% ipython --no-banner

In [1]: import numpy as np

In [2]: np.set_printoptions(suppress=True, linewidth=120)

In [3]: def rd(a):
   ...:     return np.round(a, 2) + 0
   ...: 

In [4]: X = np.loadtxt("test1.csv", delimiter=",")

In [5]: X
Out[5]: 
array([[25.,  2., -3.,  0.,  2.],
       [-3., 15.,  0., -3., -4.],
       [-2., -4., 24.,  2., -2.],
       [-3.,  2., -3., 35.,  4.],
       [-1., -4.,  3.,  4., 31.]])

In [6]: rng = np.random.default_rng(50451)

In [7]: z = rng.permutation(5)

In [8]: z
Out[8]: array([2, 4, 3, 0, 1])

In [9]: other = X[z][:, z]

In [10]: np.trace(other)
Out[10]: np.float64(130.0)

In [11]: np.diag(other)
Out[11]: array([24., 31., 35., 25., 15.])

In [12]: print(other)
[[24. -2.  2. -2. -4.]
 [ 3. 31.  4. -1. -4.]
 [-3.  4. 35. -3.  2.]
 [-3.  2.  0. 25.  2.]
 [ 0. -4. -3. -3. 15.]]

In [13]: np.allclose(other @ other.T, other.T @ other)
Out[13]: False

In [14]: other @ other
Out[14]: 
array([[ 570.,  -90.,  122.,  -90., -148.],
       [ 156.,  985.,  282.,  -62., -190.],
       [-156.,  256., 1229., -184.,   90.],
       [-141.,  110.,   -4.,  623.,   84.],
       [   6., -202., -166., -107.,  229.]])

In [15]: np.trace(other)
Out[15]: np.float64(130.0)

In [16]: rd(np.sort(np.abs(np.linalg.eigvals(other))))
Out[16]: array([14.81, 24.79, 24.79, 28.4 , 37.33])

In [17]: rd(np.abs(np.linalg.eigvals(other)).max())
Out[17]: np.float64(37.33)

In [18]: (other + other.T) / 2
Out[18]: 
array([[24. ,  0.5, -0.5, -2.5, -2. ],
       [ 0.5, 31. ,  4. ,  0.5, -4. ],
       [-0.5,  4. , 35. , -1.5, -0.5],
       [-2.5,  0.5, -1.5, 25. , -0.5],
       [-2. , -4. , -0.5, -0.5, 15. ]])

In [19]: W0 = np.load("sample16.npy")

In [20]: W0
Out[20]: 
array([[-1.24, -0.36,  0.8 ],
       [-4.1 ,  0.23,  2.36],
       [-2.75, -0.13,  1.64],
       [ 0.69, -1.22, -0.16],
       [-1.3 , -1.38,  1.04],
       [-1.67,  0.1 ,  0.96],
       [-3.88, -3.8 ,  3.04],
       [-1.61, -1.47,  1.24],
       [ 0.42, -0.63, -0.12],
       [ 0.64,  0.52, -0.48]])

In [21]: # rank 2

In [22]: Xs = W0 - W0.mean(axis=0)

In [23]: U, s, vt = np.linalg.svd(Xs, full_matrices=False)

In [24]: np.abs(U[:, 0]).argmax()
Out[24]: np.int64(6)

In [25]: print(rd(Xs.mean(axis=0)))
[0. 0. 0.]

In [26]: (np.sign(U[:, 0]) == np.sign(U[0, 0])).astype(int)
Out[26]: array([1, 0, 0, 1, 0, 1, 0, 0, 1, 1])

In [27]: np.searchsorted(np.cumsum(s ** 2) / (s ** 2).sum(), 0.9) + 1
Out[27]: np.int64(2)

In [28]: rd(s ** 2 / (s ** 2).sum())
Out[28]: array([0.77, 0.23, 0.  ])

In [29]: rd(vt[0] * np.sign(vt[0, np.abs(vt[0]).argmax()]))
Out[29]: array([ 0.8 ,  0.3 , -0.53])
